% ipython --no-banner

In [1]: import numpy as np

In [2]: from numpy import linalg as LA

In [3]: np.set_printoptions(precision=2, suppress=True, linewidth=160)

In [4]: tidy = lambda a: np.round(a, 2) + 0

In [5]: M = np.load("dump.npy")

In [6]: M
Out[6]: 
array([[ 1.35, -0.57, -0.04, -0.73],
       [ 4.3 , -2.37,  0.  , -0.99],
       [-1.77,  0.64, -0.41,  0.83],
       [-4.44,  2.44, -0.03,  1.51],
       [ 2.45, -1.52,  0.08, -1.02],
       [ 1.29, -0.93,  0.12, -0.96],
       [ 2.96, -2.52, -0.25, -1.19],
       [ 1.14, -0.46, -0.23, -0.37],
       [ 0.74, -0.79,  0.42,  0.35],
       [-2.16,  1.43, -0.26,  0.49]])

In [7]: out = M / LA.norm(M, axis=1, keepdims=True)

In [8]: G = out @ out.T

In [9]: (G - 2 * np.eye(10)).round(6).argmax(axis=1)
Out[9]: array([4, 4, 3, 9, 1, 4, 4, 0, 1, 3])

In [10]: print(tidy(LA.norm(out, axis=1)))
[1. 1. 1. 1. 1. 1. 1. 1. 1. 1.]

In [11]: np.argwhere(np.triu(np.abs(G) > 0.95, 1))
Out[11]: 
array([[0, 1],
       [0, 2],
       [0, 3],
       [0, 4],
       [0, 5],
       [0, 7],
       [1, 3],
       [1, 4],
       [1, 6],
       [1, 7],
       [1, 9],
       [2, 3],
       [2, 4],
       [2, 5],
       [3, 4],
       [3, 5],
       [3, 6],
       [3, 7],
       [3, 9],
       [4, 5],
       [4, 6],
       [4, 7],
       [4, 9],
       [5, 6],
       [6, 9]])

In [12]: tidy(G[0])
Out[12]: array([ 1.  ,  0.96, -0.97, -0.98,  0.98,  0.97,  0.95,  0.97,  0.59, -0.94])

In [13]: tidy(np.degrees(np.arccos(np.clip(G[0, 6], -1, 1))))
Out[13]: np.float64(18.89)

In [14]: tidy(G)
Out[14]: 
array([[ 1.  ,  0.96, -0.97, -0.98,  0.98,  0.97,  0.95,  0.97,  0.59, -0.94],
       [ 0.96,  1.  , -0.95, -1.  ,  0.99,  0.93,  0.97,  0.97,  0.78, -0.99],
       [-0.97, -0.95,  1.  ,  0.96, -0.96, -0.95, -0.91, -0.92, -0.67,  0.95],
       [-0.98, -1.  ,  0.96,  1.  , -1.  , -0.96, -0.98, -0.98, -0.73,  0.99],
       [ 0.98,  0.99, -0.96, -1.  ,  1.  ,  0.98,  0.99,  0.97,  0.73, -0.99],
       [ 0.97,  0.93, -0.95, -0.96,  0.98,  1.  ,  0.96,  0.92,  0.62, -0.94],
       [ 0.95,  0.97, -0.91, -0.98,  0.99,  0.96,  1.  ,  0.95,  0.74, -0.97],
       [ 0.97,  0.97, -0.92, -0.98,  0.97,  0.92,  0.95,  1.  ,  0.62, -0.94],
       [ 0.59,  0.78, -0.67, -0.73,  0.73,  0.62,  0.74,  0.62,  1.  , -0.83],
       [-0.94, -0.99,  0.95,  0.99, -0.99, -0.94, -0.97, -0.94, -0.83,  1.  ]])

In [15]: (np.abs(G) > 0.9).astype(int)
Out[15]: 
array([[1, 1, 1, 1, 1, 1, 1, 1, 0, 1],
       [1, 1, 1, 1, 1, 1, 1, 1, 0, 1],
       [1, 1, 1, 1, 1, 1, 1, 1, 0, 1],
       [1, 1, 1, 1, 1, 1, 1, 1, 0, 1],
       [1, 1, 1, 1, 1, 1, 1, 1, 0, 1],
       [1, 1, 1, 1, 1, 1, 1, 1, 0, 1],
       [1, 1, 1, 1, 1, 1, 1, 1, 0, 1],
       [1, 1, 1, 1, 1, 1, 1, 1, 0, 1],
       [0, 0, 0, 0, 0, 0, 0, 0, 1, 0],
       [1, 1, 1, 1, 1, 1, 1, 1, 0, 1]])

In [16]: w1 = np.array([[-1, -7, -6, 0], [5, -1, 8, 9], [7, -8, 4, -6], [7, -6, -9, -4]])

In [17]: b = np.array([4, -4, 2, 3])

In [18]: hid = np.maximum(M @ w1 + b, 0)

In [19]: print(LA.matrix_rank(hid))
4

In [20]: basis = np.array([[5, 6, 8], [-8, -5, -1], [-3, -1, -5], [5, 0, 0]])

In [21]: print(w1 @ basis)
[[ 69  35  29]
 [ 54  27   1]
 [ 57  78  44]
 [ 90  81 107]]

In [22]: (hid @ basis).round(6).argmax(axis=1)
Out[22]: array([0, 0, 2, 1, 0, 0, 0, 0, 2, 1])

In [23]: basis = M[[9, 1]].astype(float)

In [24]: for _ in range(4):
    ...:     lab = LA.norm(M[:, None] - basis, axis=-1).argmin(axis=1)
    ...:     basis = np.array([M[lab == j].mean(axis=0) for j in range(2)])
    ...: 

In [25]: lab
Out[25]: array([1, 1, 0, 0, 1, 1, 1, 1, 1, 0])

In [26]: np.bincount(lab)
Out[26]: array([3, 7])

In [27]: out = M / np.sqrt((M ** 2).mean(axis=1, keepdims=True))

In [28]: LA.matrix_rank(out) == LA.matrix_rank(M)
Out[28]: np.True_

In [29]: LA.matrix_rank(M - M.mean(axis=1, keepdims=True))
Out[29]: np.int64(3)

In [30]: print(tidy(LA.norm(out, axis=1)))
[2. 2. 2. 2. 2. 2. 2. 2. 2. 2.]

In [31]: x0 = np.array([2, 2, -4, 5])

In [32]: y = M @ x0

In [33]: tidy(y)
Out[33]: array([-1.93, -1.09,  3.53,  3.67, -3.56, -4.56, -4.07,  0.43, -0.03,  2.03])

In [34]: tidy(LA.solve(M.T @ M, M.T @ y))
Out[34]: array([ 2.,  2., -4.,  5.])

In [35]: tidy(LA.lstsq(M, y)[0])
Out[35]: array([ 2.,  2., -4.,  5.])

In [36]: rng = np.random.default_rng(2445)

In [37]: y = y + 0.05 * rng.normal(size=10)

In [38]: tidy(y)
Out[38]: array([-2.02, -1.15,  3.52,  3.62, -3.6 , -4.61, -4.08,  0.37, -0.03,  2.04])

In [39]: b, *_ = LA.lstsq(M, y)

In [40]: [round(float(LA.norm(LA.solve(M.T @ M + lam * np.eye(4), M.T @ y))), 2) for lam in (0, 1, 10, 100)]
Out[40]: [6.98, 2.59, 0.81, 0.39]

In [41]: tidy(b)
Out[41]: array([ 1.99,  1.98, -3.96,  5.02])

In [42]: print(tidy(M.T @ (y - M @ b)))
[0. 0. 0. 0.]

In [43]: b.round()
Out[43]: array([ 2.,  2., -4.,  5.])

In [44]: J = np.load("a.npy")

In [45]: J
Out[45]: 
array([[-0.4,  0.4,  0.5, -1.8,  1. ],
       [-0.8, -1.8,  0.8, -0.3, -0.6],
       [ 1.1, -0.8,  2.5,  1.4,  0.4],
       [-0.3,  1.5,  1. ,  0.9, -1.6],
       [13. ,  2. , -7. , -8. , -9. ],
       [-1.7,  1.6,  1.2, -0.6,  1.8],
       [ 0.4, -1.1, -0.5,  0.7, -0.9],
       [ 0.4,  0.8, -0.9, -0.4, -1. ],
       [-0.3,  1.9, -0.5,  1.7, -0.7],
       [-1.5, -1.2,  0.9, -0.1, -0.8],
       [ 0.2, -0.7,  1.1, -0.2,  1.3],
       [ 2.8,  2.3,  0.5, -1.1, -1.1],
       [ 0.5,  0.2,  0.5, -0.2, -1.3],
       [-0.4,  1.4,  0.9,  0.7, -0.2],
       [-1.4, -0.9, -0.3, -0.2, -0.3],
       [ 1.4, -0.2, -1.3, -2.5, -1.3],
       [-1.5, -0.9,  0.7,  0.9,  0.2],
       [ 0.3,  0.5,  0.2, -0.2, -1.8],
       [ 0.3,  1.2, -0.1,  0.8, -0.3],
       [ 0. , -0.5, -0.2, -1.6,  1.2],
       [ 0.8, -0.3,  1.1,  0. , -0.8],
       [-1.1,  0.1, -0.4, -0.6,  1. ],
       [-1.5,  0.8,  1.6,  1. , -0.7],
       [-1. , -0.9,  0.2,  0.5, -1. ],
       [ 0.5, -1.8, -0.8,  0.8,  0.3],
       [ 1.1, -1.3, -0.4,  1.4,  0.8],
       [-0.1,  0. , -0.5, -0.2,  2.2],
       [-0.6,  0.3,  0.5, -0.5, -1.8],
       [ 1.7,  0.3,  0.1,  1. , -1.2],
       [-0.3,  0.5,  0.7,  2.1,  0.5],
       [-1. , -0.7, -0.9,  0.5,  1.8]])

In [46]: G = np.cov(J, rowvar=False)

In [47]: print(np.argwhere(np.triu(np.abs(np.corrcoef(J.T)) > 0.8, 1)))
[[0 2]
 [0 4]]

In [48]: print(tidy(np.polyfit(J[:, 0], J[:, 4], 1)))
[-0.61 -0.24]

In [49]: W0 = np.loadtxt("run5.csv", delimiter=",")

In [50]: W0
Out[50]: 
array([[ -6.,   2.,   9.,  11.,  10.],
       [-16.,  -8.,  -1.,   1.,   0.],
       [-17.,  -9.,  -2.,   0.,  -1.],
       [ -8.,   0.,   7.,   9.,   8.],
       [-11.,  -3.,   4.,   6.,   5.]])

In [51]: Uu, sv, Vh = LA.svd(W0, full_matrices=False)

In [52]: print(tidy(Uu.T @ Uu))
[[1. 0. 0. 0. 0.]
 [0. 1. 0. 0. 0.]
 [0. 0. 1. 0. 0.]
 [0. 0. 0. 1. 0.]
 [0. 0. 0. 0. 1.]]

In [53]: tidy(Vh @ Vh.T)
Out[53]: 
array([[1., 0., 0., 0., 0.],
       [0., 1., 0., 0., 0.],
       [0., 0., 1., 0., 0.],
       [0., 0., 0., 1., 0.],
       [0., 0., 0., 0., 1.]])

In [54]: print(tidy(sv / sv[0]))
[1.   0.67 0.   0.   0.  ]

In [55]: np.abs(Uu[:, 0]).round(6).argmax()
Out[55]: np.int64(2)

In [56]: feats = np.loadtxt("w.csv", delimiter=",")

In [57]: feats
Out[57]: 
array([[  6.,  -6.,   3.],
       [  6.,  -9.,   6.],
       [  6., -12.,   9.]])

In [58]: r = LA.matrix_rank(feats)

In [59]: r
Out[59]: np.int64(2)

In [60]: N = LA.svd(feats)[2][r:].T

In [61]: N.shape
Out[61]: (3, 1)

In [62]: [int(LA.matrix_rank(feats[:, :j + 1])) for j in range(3)]
Out[62]: [1, 2, 2]

In [63]: [int(LA.matrix_rank(np.delete(feats, i, axis=0))) for i in range(3)]
Out[63]: [2, 2, 2]

In [64]: np.allclose(feats @ N, 0)
Out[64]: True

In [65]: r = LA.matrix_rank(W0)

In [66]: r
Out[66]: np.int64(2)

In [67]: N = LA.svd(W0)[2][r:].T

In [68]: tidy(W0 @ N)
Out[68]: 
array([[0., 0., 0.],
       [0., 0., 0.],
       [0., 0., 0.],
       [0., 0., 0.],
       [0., 0., 0.]])

In [69]: print([int(LA.matrix_rank(np.delete(W0, i, axis=0))) for i in range(5)])
[2, 2, 2, 2, 2]

In [70]: tidy(N @ N.T)
Out[70]: 
array([[ 0.19, -0.37,  0.01,  0.11,  0.06],
       [-0.37,  0.75, -0.14, -0.11, -0.13],
       [ 0.01, -0.14,  0.73, -0.31, -0.29],
       [ 0.11, -0.11, -0.31,  0.64, -0.33],
       [ 0.06, -0.13, -0.29, -0.33,  0.69]])

In [71]: N.shape
Out[71]: (5, 3)

In [72]: np.allclose(W0 @ N, 0)
Out[72]: True

In [73]: LA.matrix_rank(W0.T @ W0), LA.matrix_rank(W0 @ W0.T)
Out[73]: (np.int64(2), np.int64(2))

In [74]: print([int(LA.matrix_rank(W0[:i])) for i in range(1, len(W0) + 1)])
[1, 2, 2, 2, 2]

In [75]: Uu, sv, Vh = LA.svd(feats)

In [76]: V = Vh[:(sv > 1e-8).sum()]

In [77]: x0 = feats[1] + 5 * feats[2] + rng.integers(2) * np.eye(3)[1]

In [78]: x0
Out[78]: array([ 36., -69.,  51.])

In [79]: print(tidy(LA.norm(x0 - V.T @ V @ x0)))
0.0

In [80]: lab = rng.permutation(3)

In [81]: lab
Out[81]: array([0, 1, 2])

In [82]: out = feats[lab][:, lab]

In [83]: np.allclose(out, feats)
Out[83]: True

In [84]: out
Out[84]: 
array([[  6.,  -6.,   3.],
       [  6.,  -9.,   6.],
       [  6., -12.,   9.]])

In [85]: tidy(LA.det(out)), tidy(LA.det(feats[lab]))
Out[85]: (np.float64(0.0), np.float64(0.0))

In [86]: r = LA.matrix_rank(out)

In [87]: r
Out[87]: np.int64(2)

In [88]: N = LA.svd(out)[2][r:].T

In [89]: np.allclose(out @ N, 0)
Out[89]: True

In [90]: print(tidy(N @ N.T))
[[0.11 0.22 0.22]
 [0.22 0.44 0.44]
 [0.22 0.44 0.44]]

In [91]: print([int(LA.matrix_rank(np.delete(out, i, axis=0))) for i in range(3)])
[2, 2, 2]

In [92]: [int(LA.matrix_rank(out[:i])) for i in range(1, len(out) + 1)]
Out[92]: [1, 2, 2]

In [93]: [int(LA.matrix_rank(out[:, :j + 1])) for j in range(3)]
Out[93]: [1, 2, 2]

In [94]: print(tidy(out @ N))
[[0.]
 [0.]
 [0.]]

In [95]: print(tidy(N[:, 0] / N[np.abs(N[:, 0]).round(6).argmax(), 0]))
[0.5 1.  1. ]

In [96]: N.shape
Out[96]: (3, 1)

In [97]: LA.matrix_rank(out.T @ out), LA.matrix_rank(out @ out.T)
Out[97]: (np.int64(2), np.int64(2))

In [98]: E = np.load("layer12.npy")

In [99]: E
Out[99]: 
array([[ 15.02,   7.01,  -1.95,   6.01,   8.99,   0.98],
       [  3.  ,  -0.98,   2.04,  -0.02,  -3.  ,   7.  ],
       [ -6.  ,   6.  ,   5.96,   8.99,   0.01,   5.  ],
       [  0.  ,  -9.  ,  -5.96, -12.  ,  -3.  ,  -6.97],
       [  3.01,  -9.01,  -5.98, -12.02,  -3.04,  -4.96]])

In [100]: LA.cond(E) > 100
Out[100]: np.True_

In [101]: mat = np.array([[65, -58, 41], [-58, 64, -38], [41, -38, 53]])

In [102]: mat
Out[102]: 
array([[ 65, -58,  41],
       [-58,  64, -38],
       [ 41, -38,  53]])

In [103]: evals, V = LA.eigh(mat)

In [104]: tidy(evals)
Out[104]: array([  6.32,  22.13, 153.55])

In [105]: tidy(LA.eigvalsh(mat + 2 * np.eye(3)))
Out[105]: array([  8.32,  24.13, 155.55])

In [106]: (evals > 1e-8).sum(), (evals < -1e-8).sum()
Out[106]: (np.int64(3), np.int64(0))

In [107]: K = np.load("mat.npy")

In [108]: print(K)
[[1 4 2]
 [2 8 2]
 [0 0 1]
 [0 0 2]
 [2 8 1]
 [0 0 0]]

In [109]: Uu, sv, Vh = LA.svd(K)

In [110]: V = Vh[:(sv > 1e-8).sum()]

In [111]: x0 = K[4] + -1 * K[3] + rng.integers(2) * np.eye(3)[0]

In [112]: x0
Out[112]: array([ 2.,  8., -1.])

In [113]: print(np.allclose(V.T @ V @ x0, x0))
True

In [114]: tidy(LA.norm(x0 - V.T @ V @ x0))
Out[114]: np.float64(0.0)

In [115]: print(LA.matrix_rank(np.vstack([K, x0])))
2

In [116]: tidy(V.T @ V)
Out[116]: 
array([[0.06, 0.24, 0.  ],
       [0.24, 0.94, 0.  ],
       [0.  , 0.  , 1.  ]])

In [117]: tidy(np.diag(V.T @ V))
Out[117]: array([0.06, 0.94, 1.  ])
